$ python3 -q
>>> import numpy as np
>>> from numpy import linalg as LA
>>> np.set_printoptions(precision=3, suppress=True, linewidth=140, legacy="1.25")
>>> out = np.array([[1, 2, -2, 0, -1, 0, -2, 0],
...     [-2, 0, -2, -1, -1, 1, 1, 1],
...     [0, 1, 0, 2, 1, 2, 0, -1],
...     [-1, 0, -1, 0, 2, 1, -1, 0],
...     [-2, 1, -2, -1, 2, 2, 0, -1],
...     [1, 1, -2, 2, -2, 0, 1, -2],
...     [0, 2, -2, 0, 1, 0, 1, -2],
...     [0, 0, 1, 2, 2, 2, -1, 0]])
>>> mat = np.triu(out)
>>> mat
array([[ 1,  2, -2,  0, -1,  0, -2,  0],
       [ 0,  0, -2, -1, -1,  1,  1,  1],
       [ 0,  0,  0,  2,  1,  2,  0, -1],
       [ 0,  0,  0,  0,  2,  1, -1,  0],
       [ 0,  0,  0,  0,  2,  2,  0, -1],
       [ 0,  0,  0,  0,  0,  0,  1, -2],
       [ 0,  0,  0,  0,  0,  0,  1, -2],
       [ 0,  0,  0,  0,  0,  0,  0,  0]])
>>> np.abs(np.diag(LA.qr(mat)[1])) > 1e-9
array([ True, False, False, False,  True, False,  True, False])
>>> np.unique(mat.round(6), axis=0).shape
(7, 8)
>>> np.round(mat @ LA.pinv(mat) @ mat, 3) + 0
array([[ 1.,  2., -2.,  0., -1.,  0., -2.,  0.],
       [ 0.,  0., -2., -1., -1.,  1.,  1.,  1.],
       [ 0.,  0.,  0.,  2.,  1.,  2.,  0., -1.],
       [ 0.,  0.,  0.,  0.,  2.,  1., -1.,  0.],
       [ 0.,  0.,  0.,  0.,  2.,  2.,  0., -1.],
       [ 0.,  0.,  0.,  0.,  0.,  0.,  1., -2.],
       [ 0.,  0.,  0.,  0.,  0.,  0.,  1., -2.],
       [ 0.,  0.,  0.,  0.,  0.,  0.,  0.,  0.]])
>>> x0 = np.array([-2, 2, 0, 1, 1, -1, -3, 0])
>>> (mat * x0).sum(axis=1)
array([ 7, -6,  1,  4,  0, -3, -3,  0])
>>> mat @ x0
array([ 7, -6,  1,  4,  0, -3, -3,  0])
>>> LA.cond(mat) > 100
True
>>> round(float(LA.norm(mat, 2) / LA.norm(mat)), 3)
0.629
>>> f = np.array([0, 2, -1, -2, -1])
>>> rng = np.random.default_rng(347752)
>>> arr = np.outer(rng.normal(size=12), f) + 0.1 * rng.normal(size=(12, 5))
>>> arr
array([[-0.139,  0.158, -0.112, -0.2  , -0.156],
       [-0.016,  3.545, -1.819, -3.525, -1.761],
       [-0.039,  0.548, -0.262, -0.468, -0.298],
       [ 0.084,  0.608, -0.408, -0.526, -0.333],
       [-0.045,  2.247, -1.23 , -2.328, -1.257],
       [ 0.183, -0.637,  0.375,  0.538,  0.288],
       [-0.011,  2.235, -1.115, -2.022, -0.97 ],
       [ 0.09 ,  0.977, -0.519, -1.056, -0.485],
       [ 0.107,  1.155, -0.566, -1.047, -0.308],
       [ 0.108, -2.404,  1.336,  2.285,  1.202],
       [ 0.223, -0.19 , -0.027,  0.14 ,  0.046],
       [-0.069, -3.004,  1.382,  2.784,  1.584]])
>>> x0 = np.array([-3, 3, 1, -1, 3])
>>> rhs = arr @ x0
>>> LA.lstsq(arr, rhs)[0]
array([-3.,  3.,  1., -1.,  3.])
>>> LA.solve(arr.T @ arr, arr.T @ rhs)
array([-3.,  3.,  1., -1.,  3.])
>>> rhs
array([ 0.513,  7.105,  1.074,  0.69 ,  4.203, -1.762,  4.736,  1.743,  2.701, -4.877, -1.268, -5.454])
>>> rhs = rhs + 0.3 * rng.normal(size=12)
>>> rhs
array([ 0.741,  6.822,  1.155,  0.379,  3.691, -1.877,  4.726,  1.575,  2.549, -5.117, -0.592, -4.935])
>>> coef, *_ = LA.lstsq(arr, rhs)
>>> coef.round()
array([-3.,  3., -1., -0.,  3.])
>>> round(float(LA.norm(rhs - arr @ coef)), 3)
0.835
>>> T = np.stack([arr, 4 * arr, arr[::-1]])
>>> LA.matrix_rank(T.reshape(3, -1))
2
>>> np.einsum("bij,cij->bc", T, T)
array([[  99.906,  399.624,   -2.885],
       [ 399.624, 1598.497,  -11.538],
       [  -2.885,  -11.538,   99.906]])
>>> LA.norm(T, axis=(1, 2))
array([ 9.995, 39.981,  9.995])
>>> (T @ arr.T).shape
(3, 12, 12)
>>> data = np.load("test1.npy")
>>> data
array([[-3,  1, -3,  0,  3, -1,  3,  3, -2],
       [-2, -3,  1, -3,  0,  3, -1,  3,  3],
       [ 3, -2, -3,  1, -3,  0,  3, -1,  3],
       [ 3,  3, -2, -3,  1, -3,  0,  3, -1],
       [-1,  3,  3, -2, -3,  1, -3,  0,  3],
       [ 3, -1,  3,  3, -2, -3,  1, -3,  0],
       [ 0,  3, -1,  3,  3, -2, -3,  1, -3],
       [-3,  0,  3, -1,  3,  3, -2, -3,  1],
       [ 1, -3,  0,  3, -1,  3,  3, -2, -3]])
>>> out = data + rng.integers(-2, 3, (9, 8)) @ rng.integers(-2, 3, (8, 9))
>>> out
array([[-11,   9,   4,   9,   7,  -1,   3,   5,   5],
       [-10,   7,   3,   3,   7,   1,  -3,   9,   6],
       [ 12,  -9, -13,  -5, -10,   0,   7,  -5,  -5],
       [ -3,   9,   0,  -3,   7,   5,   2,   5,   3],
       [  6,  -6,  -2, -10,  -7,  -5,  -3,   4,  -4],
       [ -5,   5,   9,  12,   5,  -1,   1,  -8,   9],
       [-11,  11,   3,   4,  10,   8,   3,   6,   1],
       [ -5,  -1,  12,  -2,   6,  17,  -3, -13,  11],
       [ -2, -13,  10,  -7,   5,   3,   1,  -3,  -1]])
>>> out - data
array([[ -8,   8,   7,   9,   4,   0,   0,   2,   7],
       [ -8,  10,   2,   6,   7,  -2,  -2,   6,   3],
       [  9,  -7, -10,  -6,  -7,   0,   4,  -4,  -8],
       [ -6,   6,   2,   0,   6,   8,   2,   2,   4],
       [  7,  -9,  -5,  -8,  -4,  -6,   0,   4,  -7],
       [ -8,   6,   6,   9,   7,   2,   0,  -5,   9],
       [-11,   8,   4,   1,   7,  10,   6,   5,   4],
       [ -2,  -1,   9,  -1,   3,  14,  -1, -10,  10],
       [ -3, -10,  10, -10,   6,   0,  -2,  -1,   2]])
>>> (data @ data)[0]
array([-19,  25,  31, -15,  13,   9, -50,  -2,   9])
>>> x0 = np.array([6, 2, 7, 3, -5, -2, 9, 9, -4])
>>> rhs = data @ x0
>>> rhs
array([ 12, -20,  17,  33, -11,  44,  -9, -70,  29])
>>> LA.solve(data, rhs + data[:, 5])
array([ 6.,  2.,  7.,  3., -5., -1.,  9.,  9., -4.])
>>> LA.solve(data, rhs)
array([ 6.,  2.,  7.,  3., -5., -2.,  9.,  9., -4.])
>>> np.round(LA.solve(data, data[:, 2]), 3) + 0
array([0., 0., 1., 0., 0., 0., 0., 0., 0.])
>>> out = data / LA.norm(data, axis=1, keepdims=True)
>>> gram = out @ out.T
>>> (gram - 2 * np.eye(9)).round(6).argmax(axis=1)
array([3, 4, 5, 0, 1, 2, 0, 1, 2])
>>> LA.norm(out, axis=1)
array([1., 1., 1., 1., 1., 1., 1., 1., 1.])
>>> np.argwhere(np.triu(np.abs(gram) > 0.95, 1))
array([], shape=(0, 2), dtype=int64)
>>> gram
array([[ 1.   , -0.059, -0.216,  0.333, -0.549, -0.549,  0.333, -0.216, -0.059],
       [-0.059,  1.   , -0.059, -0.216,  0.333, -0.549, -0.549,  0.333, -0.216],
       [-0.216, -0.059,  1.   , -0.059, -0.216,  0.333, -0.549, -0.549,  0.333],
       [ 0.333, -0.216, -0.059,  1.   , -0.059, -0.216,  0.333, -0.549, -0.549],
       [-0.549,  0.333, -0.216, -0.059,  1.   , -0.059, -0.216,  0.333, -0.549],
       [-0.549, -0.549,  0.333, -0.216, -0.059,  1.   , -0.059, -0.216,  0.333],
       [ 0.333, -0.549, -0.549,  0.333, -0.216, -0.059,  1.   , -0.059, -0.216],
       [-0.216,  0.333, -0.549, -0.549,  0.333, -0.216, -0.059,  1.   , -0.059],
       [-0.059, -0.216,  0.333, -0.549, -0.549,  0.333, -0.216, -0.059,  1.   ]])
>>> round(float(np.degrees(np.arccos(np.clip(gram[7, 3], -1, 1)))), 3)
123.3
>>> np.abs(LA.svd(gram)[2][-1])
array([0.333, 0.333, 0.333, 0.333, 0.333, 0.333, 0.333, 0.333, 0.333])
>>> np.round(LA.norm(gram, 2) / LA.norm(gram), 3)
0.598
>>> M = np.loadtxt("data.csv", delimiter=",")
>>> M
array([[ 0.,  0.,  1.,  0.,  3.,  0.,  3.,  1.,  1.,  0.],
       [ 0., -1.,  0.,  0.,  0.,  0.,  0.,  0.,  0.,  0.],
       [ 1.,  0.,  0.,  0.,  3.,  0.,  3.,  1.,  1.,  0.],
       [ 0.,  0.,  0., -1.,  0.,  0.,  0.,  0.,  0.,  0.],
       [ 3.,  0.,  3.,  0.,  8.,  0.,  9.,  3.,  3.,  0.],
       [ 0.,  0.,  0.,  0.,  0., -1.,  0.,  0.,  0.,  0.],
       [ 3.,  0.,  3.,  0.,  9.,  0.,  8.,  3.,  3.,  0.],
       [ 1.,  0.,  1.,  0.,  3.,  0.,  3.,  0.,  1.,  0.],
       [ 1.,  0.,  1.,  0.,  3.,  0.,  3.,  1.,  0.,  0.],
       [ 0.,  0.,  0.,  0.,  0.,  0.,  0.,  0.,  0., -1.]])
>>> rk = LA.matrix_rank(mat)
>>> rk
6
>>> null = LA.svd(mat)[2][rk:].T
>>> np.allclose(mat @ null, 0)
True
>>> [int(LA.matrix_rank(mat[:, :j + 1])) for j in range(8)]
[1, 1, 2, 3, 4, 5, 6, 6]
>>> [int(LA.matrix_rank(mat[:i])) for i in range(1, len(mat) + 1)]
[1, 2, 3, 4, 5, 6, 6, 6]
>>> [int(LA.matrix_rank(np.delete(mat, i, axis=0))) for i in range(8)]
[5, 5, 5, 5, 5, 6, 6, 6]
>>> LA.matrix_rank(mat.T @ mat), LA.matrix_rank(mat @ mat.T)
(6, 6)
>>> J = np.load("out15.npy")
>>> J
array([[4, 0, 2, 4, 0, 4, 0],
       [0, 0, 0, 0, 0, 0, 0],
       [2, 0, 1, 2, 0, 2, 0],
       [4, 0, 2, 4, 0, 4, 0],
       [0, 0, 0, 0, 0, 0, 0],
       [4, 0, 2, 4, 0, 4, 0],
       [0, 0, 0, 0, 0, 0, 0]])
>>> # 4 blocks once reordered
>>> Uu, sv, vt = LA.svd(J)
>>> V = vt[:(sv > 1e-8).sum()]
>>> x0 = J[4] + 3 * J[6] + rng.integers(2) * np.eye(7)[4]
>>> x0
array([0., 0., 0., 0., 1., 0., 0.])
>>> round(LA.norm(x0 - V.T @ V @ x0), 3)
1.0
>>> LA.matrix_rank(np.vstack([J, x0]))
2
>>> np.diag(V.T @ V)
array([0.308, 0.   , 0.077, 0.308, 0.   , 0.308, 0.   ])
>>> out = np.array([[1, -2, 2, 2, 1],
...     [-2, 0, 0, 1, 1],
...     [1, -1, -2, -1, 0],
...     [-2, 0, -1, 2, 2],
...     [2, -1, 1, 0, -2]])
>>> X = np.tril(out)
>>> X
array([[ 1,  0,  0,  0,  0],
       [-2,  0,  0,  0,  0],
       [ 1, -1, -2,  0,  0],
       [-2,  0, -1,  2,  0],
       [ 2, -1,  1,  0, -2]])
>>> np.argsort(-LA.norm(X, axis=0).round(6), kind="stable")[:3]
array([0, 2, 3])
>>> round(float(LA.norm(X, 2) / LA.norm(X)), 3)
0.773
>>> LA.matrix_rank(X, rtol=0.1)
4
>>> [round(float(x), 3) for x in LA.svd(X, compute_uv=False)[:3]]
[4.232, 2.554, 2.098]
>>> LA.cond(X) > 100
True
>>> Uu, sv, vt = LA.svd(X)
>>> V = vt[:(sv > 1e-8).sum()]
>>> x0 = X[1] + 4 * X[2] + rng.integers(2) * np.eye(5)[2]
>>> x0
array([ 2., -4., -8.,  0.,  0.])
>>> np.allclose(V.T @ V @ x0, x0)
True
>>> Uu, sv, vt = LA.svd(X, full_matrices=False)
>>> sv.round(3) + 0
array([4.232, 2.554, 2.098, 1.08 , 0.   ])
>>> round(np.sqrt((sv ** 2).sum()), 3), round(LA.norm(X), 3)
(5.477, 5.477)
>>> Ac = arr - arr.mean(axis=0)
>>> V = LA.svd(Ac)[2][:1]
>>> out = Ac - Ac @ V.T @ V
>>> round(LA.norm(out) / LA.norm(Ac), 3)
0.058
>>> (Ac @ V.T).std(axis=0)
array([2.793])
>>> LA.norm(out, axis=1).round(6).argmax()
8
>>> Uu, sv, vt = LA.svd(X)
>>> np.argmax(sv[:-1] / (sv[1:] + 1e-6)) + 1
4
>>> out = Uu[:, :4] @ np.diag(sv[:4]) @ vt[:4]
>>> np.round(np.abs(X - out).max(), 3)
0.0
>>> LA.matrix_rank(X, rtol=0.05)
4
>>> LA.matrix_rank(out)
4
>>> np.round(LA.norm(X - out, 2), 3), round(sv[4], 3)
(0.0, 0.0)
>>> F = np.load("run6.npy")
>>> F
array([[ 0,  0,  0,  0],
       [ 0,  0,  0,  0],
       [ 2,  2,  2,  0],
       [ 0, -2,  1,  0]])
>>> P = np.triu(np.array([[-6, -3, 9, -6], [6, 6, -9, -6], [-5, 2, 3, -5], [8, -3, 4, 0]]), 1) + np.eye(4)
>>> out = P @ F @ LA.inv(P)
>>> LA.matrix_rank(out)
2
>>> P @ F - F @ P
array([[ 18.,  30.,  12.,   0.],
       [-18.,  -6., -24.,   0.],
       [  0.,  16.,  -5.,  34.],
       [  0.,   0., -18.,  -7.]])
>>> np.trace(out), np.trace(F)
(2.0, 2)
>>> Uu, sv, vt = LA.svd(F)
>>> V = vt[:(sv > 1e-8).sum()]
>>> x0 = F[2] + -1 * F[1] + rng.integers(2) * np.eye(4)[3]
>>> x0
array([2., 2., 2., 0.])
>>> round(float(LA.norm(x0 - V.T @ V @ x0)), 3)
0.0
>>> np.diag(V.T @ V)
array([0.357, 0.929, 0.714, 0.   ])
>>> np.allclose(F[:-1].T @ LA.lstsq(F[:-1].T, F[-1])[0], F[-1])
False
>>> np.unique(F.round(6), axis=0).shape
(3, 4)
>>> np.abs(np.diag(LA.qr(F)[1])) > 1e-9
array([ True,  True, False, False])
>>> LA.lstsq(F[:-1].T, F[-1])[2]
1
>>> cent = arr[[1, 0]].astype(float)
>>> for _ in range(3):
...     lab = LA.norm(arr[:, None] - cent, axis=-1).argmin(axis=1)
...     cent = np.array([arr[lab == j].mean(axis=0) for j in range(2)])
... 
>>> lab
array([1, 0, 1, 1, 0, 1, 0, 1, 1, 1, 1, 1])
>>> cent[1] - cent[0]
array([ 0.085, -2.986,  1.521,  2.897,  1.5  ])
>>> np.abs(cent[1] - cent[0]).argmax()
1
